$ python -q
>>> import numpy as np
>>> import numpy.linalg as la
>>> np.set_printoptions(precision=2, suppress=True, linewidth=100, floatmode="fixed")
>>> def tidy(a):
...     return np.round(a, 2) + 0
... 
>>> J = np.load("w.npy")
>>> print(J)
[[-0.36 -6.29  4.38]
 [ 1.49 -5.72  2.29]
 [ 2.37 -4.32  2.56]
 [ 4.10  2.39 -0.63]
 [ 0.32 -1.35 -0.82]
 [ 2.01 -3.51  3.89]
 [ 2.63  2.82 -0.88]
 [ 1.21 -3.51  2.32]
 [ 2.08 -5.10  3.13]
 [ 1.81 -2.36  0.82]
 [ 3.46  1.44 -0.62]]
>>> other = J / la.norm(J, axis=1, keepdims=True)
>>> cov = other @ other.T
>>> print((np.abs(cov) > 0.9).astype(int))
[[1 1 0 0 0 0 0 1 1 0 0]
 [1 1 1 0 0 0 0 1 1 1 0]
 [0 1 1 0 0 1 0 1 1 1 0]
 [0 0 0 1 0 0 1 0 0 0 1]
 [0 0 0 0 1 0 0 0 0 0 0]
 [0 0 1 0 0 1 0 1 1 0 0]
 [0 0 0 1 0 0 1 0 0 0 1]
 [1 1 1 0 0 1 0 1 1 1 0]
 [1 1 1 0 0 1 0 1 1 1 0]
 [0 1 1 0 0 0 0 1 1 1 0]
 [0 0 0 1 0 0 1 0 0 0 1]]
>>> print(tidy(np.degrees(np.arccos(np.clip(cov[0, 7], -1, 1)))))
18.78
>>> print((cov - 2 * np.eye(11)).round(6).argmax(axis=1))
[ 7  8  8 10  9  7  3  8  7  2  3]
>>> rng = np.random.default_rng(87)
>>> other = J + rng.integers(-2, 3, (11, 2)) @ rng.integers(-2, 3, (2, 3))
>>> print(tidy(other))
[[  1.64  -8.29   4.38]
 [ -4.51  -2.72   0.29]
 [  6.37  -2.32   6.56]
 [  6.10   0.39  -0.63]
 [ -1.68   0.65  -0.82]
 [  2.01   2.49   7.89]
 [  4.63   0.82  -0.88]
 [  3.21  -5.51   2.32]
 [  4.08 -10.10   1.13]
 [  3.81  -1.36   2.82]
 [  1.46  -2.56  -4.62]]
>>> print(tidy(la.svd(other - J, compute_uv=False)))
[12.09 10.44  0.00]
>>> print(la.matrix_rank(other - J, tol=1e-8))
2
>>> print(tidy(other - J))
[[ 2.00 -2.00  0.00]
 [-6.00  3.00 -2.00]
 [ 4.00  2.00  4.00]
 [ 2.00 -2.00  0.00]
 [-2.00  2.00  0.00]
 [ 0.00  6.00  4.00]
 [ 2.00 -2.00  0.00]
 [ 2.00 -2.00  0.00]
 [ 2.00 -5.00 -2.00]
 [ 2.00  1.00  2.00]
 [-2.00 -4.00 -4.00]]
>>> u, v = J[8], J[2]
>>> print(tidy(u @ v))
34.97
>>> pr = (u @ v) / (u @ u) * u
>>> print(tidy(la.norm(u + v) ** 2 + la.norm(u - v) ** 2))
141.93
>>> print(tidy(pr))
[ 1.81 -4.44  2.73]
>>> print(tidy(np.outer(u, v)))
[[  4.93  -8.99   5.32]
 [-12.09  22.03 -13.06]
 [  7.42 -13.52   8.01]]
>>> print(la.matrix_rank(np.outer(u, v)))
1
>>> proj = J @ la.solve(J.T @ J, J.T)
>>> print(tidy(la.eigvalsh(proj)))
[0.00 0.00 0.00 0.00 0.00 0.00 0.00 0.00 1.00 1.00 1.00]
>>> print(np.allclose(proj @ proj, proj))
True
>>> u = np.array([1, -2, -2, 1])
>>> W0 = np.array([np.roll(u, i) for i in range(4)])
>>> print(W0)
[[ 1 -2 -2  1]
 [ 1  1 -2 -2]
 [-2  1  1 -2]
 [-2 -2  1  1]]
>>> print(np.einsum("ii->", W0))
4
>>> print(tidy(la.det(W0[::-1])))
0.0
>>> print(tidy(la.eigvals(W0).sum().real))
4.0
>>> print(tidy(la.eigvals(W0)))
[ 3.00+3.00j  3.00-3.00j -2.00+0.00j  0.00+0.00j]
>>> print(tidy(la.det(2 * W0)), tidy(la.det(W0)))
0.0 0.0
>>> print(tidy(W0 @ la.pinv(W0) @ W0))
[[ 1.00 -2.00 -2.00  1.00]
 [ 1.00  1.00 -2.00 -2.00]
 [-2.00  1.00  1.00 -2.00]
 [-2.00 -2.00  1.00  1.00]]
>>> print(np.allclose(W0[:-1].T @ la.lstsq(W0[:-1].T, W0[-1])[0], W0[-1]))
True
>>> print(np.unique(W0.round(6), axis=0).shape)
(4, 4)
>>> th = np.radians(180)
>>> r_ = np.eye(4)
>>> r_[0, 0] = r_[2, 2] = np.cos(th)
>>> r_[0, 2], r_[2, 0] = -np.sin(th), np.sin(th)
>>> print(tidy(r_))
[[-1.00  0.00  0.00  0.00]
 [ 0.00  1.00  0.00  0.00]
 [ 0.00  0.00 -1.00  0.00]
 [ 0.00  0.00  0.00  1.00]]
>>> other = W0 @ r_.T
>>> print(tidy(other))
[[-1.00 -2.00  2.00  1.00]
 [-1.00  1.00  2.00 -2.00]
 [ 2.00  1.00 -1.00 -2.00]
 [ 2.00 -2.00 -1.00  1.00]]
>>> print(np.allclose(W0 @ W0.T, other @ other.T))
True
>>> print(tidy(la.svd(W0, compute_uv=False)), tidy(la.svd(other, compute_uv=False)))
[4.24 4.24 2.00 0.00] [4.24 4.24 2.00 0.00]
>>> proj = np.triu(np.array([[-4, -5, 0, -9], [7, 1, 8, -9], [-3, 4, 1, 3], [-7, -2, -5, 2]]), 1) + np.eye(4)
>>> other = proj @ W0 @ la.inv(proj)
>>> print(tidy(la.det(other)))
0.0
>>> print(other)
[[   14.00    81.00  -649.00  2804.00]
 [    3.00    42.00  -339.00  1395.00]
 [   -8.00   -45.00   364.00 -1568.00]
 [   -2.00   -12.00    97.00  -416.00]]
>>> print(proj @ W0 - W0 @ proj)
[[ 13.00  18.00  17.00  -2.00]
 [  2.00  31.00  -9.00  -1.00]
 [ -6.00 -16.00  -5.00  -9.00]
 [  0.00 -10.00  16.00 -39.00]]
>>> print(la.matrix_rank(other))
3
>>> A = np.array([[0.22, 0.56, 0.22], [0.33, 0.67, 0.0], [0.25, 0.42, 0.33]])
>>> ev, V = la.eig(A)
>>> print(tidy(np.sort(la.eigvals(A.T))))
[-0.07  0.29  1.00]
>>> print(tidy(np.sort(la.eigvals(A @ A))))
[0.00 0.08 1.00]
>>> print(tidy(np.sort(np.abs(la.eigvals(A)))[::-1]))
[1.00 0.29 0.07]
>>> print(tidy(la.matrix_power(A, 100)))
[[0.29 0.61 0.10]
 [0.29 0.61 0.10]
 [0.29 0.61 0.10]]
>>> print(tidy(la.matrix_power(A, 2)))
[[0.29 0.59 0.12]
 [0.29 0.63 0.07]
 [0.28 0.56 0.16]]
>>> print(A @ np.ones(3))
[1.00 1.00 1.00]
>>> pr = np.eye(3)[2]
>>> for _ in range(7):
...     pr = pr @ A
...     print(pr.round(2))
... 
[0.25 0.42 0.33]
[0.28 0.56 0.16]
[0.29 0.60 0.11]
[0.29 0.61 0.10]
[0.29 0.61 0.10]
[0.29 0.61 0.10]
[0.29 0.61 0.10]
>>> O, V = la.qr(A[:, :1])[0], la.qr(A[:, 1:])[0]
>>> sigma = la.svd(O.T @ V, compute_uv=False)
>>> print(tidy(np.degrees(np.arccos(sigma.clip(0, 1)))))
[8.15]
>>> print(tidy(la.norm(O @ O.T - V @ V.T, 2)))
1.0
>>> print((sigma > 0.9).sum())
1
>>> x = np.array([2, 0, 2])
>>> print(A @ np.ones(3))
[1.00 1.00 1.00]
>>> print(tidy(np.einsum("ij,j->i", A, x)))
[0.88 0.66 1.16]
>>> print(np.sign((A @ x).round(6)))
[1.00 1.00 1.00]
>>> print((A @ x).argmax())
2
>>> print(A @ np.eye(3)[2])
[0.22 0.00 0.33]
>>> print(A * x)
[[0.44 0.00 0.44]
 [0.66 0.00 0.00]
 [0.50 0.00 0.66]]
>>> Uu, sigma, Vh = la.svd(A, full_matrices=False)
>>> print(tidy(sigma))
[1.11 0.28 0.06]
>>> print(Uu.shape, sigma.shape, Vh.shape)
(3, 3) (3,) (3, 3)
>>> print(tidy(np.cumsum(sigma ** 2) / np.sum(sigma ** 2)))
[0.94 1.00 1.00]
>>> print(tidy(Vh @ Vh.T))
[[1.00 0.00 0.00]
 [0.00 1.00 0.00]
 [0.00 0.00 1.00]]
>>> M = np.load("a.npy")
>>> print(M)
[[ 4  6  1  6]
 [ 4  6  1  6]
 [ 4  6  1  6]
 [ 2  4 -1  4]
 [ 3  5  0  5]
 [ 1  3 -2  3]]
>>> Uu, sigma, Vh = la.svd(W0)
>>> V = Vh[:(sigma > 1e-8).sum()]
>>> x = W0[2] + -1 * W0[3] + rng.integers(2) * np.eye(4)[2]
>>> print(x)
[ 0.00  3.00  1.00 -3.00]
>>> print(tidy(V.T @ V))
[[ 0.75  0.25 -0.25  0.25]
 [ 0.25  0.75  0.25 -0.25]
 [-0.25  0.25  0.75  0.25]
 [ 0.25 -0.25  0.25  0.75]]
>>> W1 = np.array([[2, 0, 2], [1, 0, 1], [2, 2, -2], [-2, 2, -1]])
>>> b = np.array([2, 2, 7])
>>> act = np.maximum(M @ W1 + b, 0)
>>> print(la.matrix_rank(act))
3
>>> W2 = np.array([[-1, 1], [2, -2], [0, 0]])
>>> print(act @ W2)
[[ 26 -26]
 [ 26 -26]
 [ 26 -26]
 [ 16 -16]
 [ 21 -21]
 [  8  -8]]
>>> print(W1 @ W2)
[[-2  2]
 [-1  1]
 [ 2 -2]
 [ 6 -6]]
>>> t3 = np.stack([M, -2 * M, M[::-1]])
>>> print(la.matrix_rank(t3))
[2 2 2]
>>> print(tidy(la.norm(M)))
19.65
>>> print(np.diff(M, axis=0))
[[ 0  0  0  0]
 [ 0  0  0  0]
 [-2 -2 -2 -2]
 [ 1  1  1  1]
 [-2 -2 -2 -2]]
>>> print(M.mean(axis=0))
[3.00 5.00 0.00 5.00]
>>> print(np.unravel_index(np.abs(M).argmax(), M.shape))
(np.int64(0), np.int64(1))
>>> print(M - M[0])
[[ 0  0  0  0]
 [ 0  0  0  0]
 [ 0  0  0  0]
 [-2 -2 -2 -2]
 [-1 -1 -1 -1]
 [-3 -3 -3 -3]]
>>> print(M.shape)
(6, 4)
>>> print(tidy(la.svd(M, compute_uv=False)))
[19.43  2.92  0.00  0.00]
>>> print(np.count_nonzero(M))
23
>>> print(la.matrix_rank(M))
2
>>> Uu, sigma, Vh = la.svd(M)
>>> V = Vh[:(sigma > 1e-8).sum()]
>>> x = M[1] + 3 * M[4] + rng.integers(2) * np.eye(4)[3]
>>> print(x)
[13.00 21.00  1.00 22.00]
>>> print(la.matrix_rank(np.vstack([M, x])))
3
>>> print(tidy(V.T @ V))
[[ 0.25  0.22  0.30  0.22]
 [ 0.22  0.43 -0.09  0.43]
 [ 0.30 -0.09  0.88 -0.09]
 [ 0.22  0.43 -0.09  0.43]]
>>> print(np.allclose(V.T @ V @ x, x))
False
>>> m1 = np.load("test16.npy")
>>> print(m1)
[[-6 -9  9 -3 -3]
 [-4 -4 -9 -2  5]
 [ 3  9  7 -2 -5]
 [-3 -2  9  7  9]
 [-3 -7 -1  0  4]]
>>> O, r_ = la.qr(m1)
>>> print(tidy(np.abs(np.diag(r_))))
[ 8.89  6.03 15.60  7.78  2.41]
>>> print(tidy(O.T @ O))
[[1.00 0.00 0.00 0.00 0.00]
 [0.00 1.00 0.00 0.00 0.00]
 [0.00 0.00 1.00 0.00 0.00]
 [0.00 0.00 0.00 1.00 0.00]
 [0.00 0.00 0.00 0.00 1.00]]
>>> print(tidy(abs(r_[0, 0])), tidy(la.norm(m1[:, 0])))
8.89 8.89
>>> data = np.load("block9.npy")
>>> print(data)
[[ 1  0  2]
 [ 0  0  0]
 [-1  0 -1]]
>>> def softmax(z):
...     e = np.exp(z - z.max(axis=-1, keepdims=True))
...     return e / e.sum(axis=-1, keepdims=True)
... 
>>> print(tidy(softmax(10 * data[2])))
[0.00 1.00 0.00]
>>> print(tidy(softmax(data[2] + -1)))
[0.21 0.58 0.21]
>>> print(tidy(softmax(data[2])))
[0.21 0.58 0.21]
>>> print(tidy(softmax(data).sum(axis=1)))
[1.00 1.00 1.00]
>>> att = data @ data.T / np.sqrt(3)
>>> print(tidy(softmax(att + np.triu(np.full(att.shape, -np.inf), 1))))
[[1.00 0.00 0.00]
 [0.50 0.50 0.00]
 [0.04 0.23 0.73]]
>>> print(softmax(att).round(6).argmax(axis=1))
[0 0 2]
>>> print(tidy(softmax(att)))
[[0.94 0.05 0.01]
 [0.33 0.33 0.33]
 [0.04 0.23 0.73]]
>>> proj = np.triu(np.array([[1, 0, 2], [0, 3, 0], [3, 2, 0]]), 1) + np.eye(3)
>>> other = proj @ data @ la.inv(proj)
>>> print(np.trace(other), np.trace(data))
0.0 0
>>> print(other)
[[-1.00  0.00  2.00]
 [ 0.00  0.00  0.00]
 [-1.00  0.00  1.00]]
>>> labels = rng.permutation(3)
>>> print(labels)
[2 1 0]
>>> other = data[labels][:, labels]
>>> print(np.trace(other))
0
>>> print(other)
[[-1  0 -1]
 [ 0  0  0]
 [ 2  0  1]]
>>> print(tidy(la.det(other)), tidy(la.det(data[labels])))
0.0 0.0
>>> print(np.diag(other))
[-1  0  1]
>>> print(M.ravel(order="F"))
[ 4  4  4  2  3  1  6  6  6  4  5  3  1  1  1 -1  0 -2  6  6  6  4  5  3]
>>> t3 = M.reshape(6, 2, -1)
>>> print(t3.transpose(1, 0, 2))
[[[ 4  6]
  [ 4  6]
  [ 4  6]
  [ 2  4]
  [ 3  5]
  [ 1  3]]

 [[ 1  6]
  [ 1  6]
  [ 1  6]
  [-1  4]
  [ 0  5]
  [-2  3]]]
>>> print(np.swapaxes(t3, 1, 2)[3])
[[ 2 -1]
 [ 4  4]]
>>> print(np.einsum("ihd,ihd->ih", t3, t3))
[[52 37]
 [52 37]
 [52 37]
 [20 17]
 [34 25]
 [10 13]]
>>> print(np.einsum("ihd,jhd->hij", t3, t3).shape)
(2, 6, 6)
>>> mat = np.load("out2.npy")
>>> print(mat)
[[3 2 1]
 [0 0 0]
 [0 0 0]
 [3 0 1]
 [0 0 0]
 [3 2 1]
 [0 0 0]
 [3 2 1]
 [0 0 0]
 [3 3 0]
 [0 0 0]
 [6 3 1]]
>>> x = np.array([2, 3, 2])
>>> target = mat @ x
>>> print(tidy(la.pinv(mat) @ mat))
[[1.00 0.00 0.00]
 [0.00 1.00 0.00]
 [0.00 0.00 1.00]]
>>> print(tidy(la.lstsq(mat, target)[0]))
[2.00 3.00 2.00]
>>> print(target)
[14  0  0  8  0 14  0 14  0 15  0 23]
>>> print(tidy(la.solve(mat.T @ mat, mat.T @ target)))
[2.00 3.00 2.00]
>>> target = target + 0.1 * rng.normal(size=12)
>>> print(tidy(target))
[14.06 -0.14  0.07  7.96 -0.07 13.97 -0.13 13.91 -0.11 15.08  0.09 22.88]
>>> b, *_ = la.lstsq(mat, target)
>>> print(b.round())
[2.00 3.00 2.00]
>>> print(tidy(la.norm(target - mat @ b)))
0.29
>>> print(tidy(mat.T @ (target - mat @ b)))
[0.00 0.00 0.00]
>>> K = np.load("data.npy")
>>> print(K)
[[-1.00  0.83  0.55  0.91  0.96]
 [-0.09  0.65 -0.97  0.87  0.45]
 [ 1.00 -0.19 -1.00  0.91 -0.98]
 [-0.96  0.88  0.40 -0.19  1.00]
 [-0.74  0.52  0.33 -0.12  0.89]
 [ 0.87 -0.42  0.03 -0.64 -0.51]
 [-1.00  0.56  1.00  0.45  0.96]
 [ 1.00  0.30 -1.00  0.76 -0.71]
 [ 0.98 -0.41 -0.97  0.46 -0.94]
 [ 0.96 -0.79  0.09 -0.58 -0.96]
 [ 1.00  0.86 -1.00  0.72  0.74]
 [-0.98  0.18  0.99 -0.46  0.86]
 [-0.86  0.93 -0.85  0.52  1.00]
 [ 0.99  0.40 -0.91 -0.84  0.86]
 [ 0.73 -0.85  0.94 -0.82 -0.94]
 [ 0.99 -0.54 -0.96  0.04 -0.95]
 [-0.52  0.80 -1.00  0.98  0.38]]
>>> x = np.array([-2, 2, 0, 1, 2])
>>> target = K @ x
>>> b, lr = np.zeros(5), 1 / la.norm(K, 2) ** 2
>>> for i in range(25):
...     b -= lr * K.T @ (K @ b - target)
...     if i % 5 == 0: print(i, round(la.norm(K @ b - target), 2))
... 
0 2.26
5 0.16
10 0.14
15 0.13
20 0.12
>>> print(tidy(la.cond(K)))
11.66
>>> print(tidy(b))
[-1.99  1.80 -0.02  1.07  2.14]
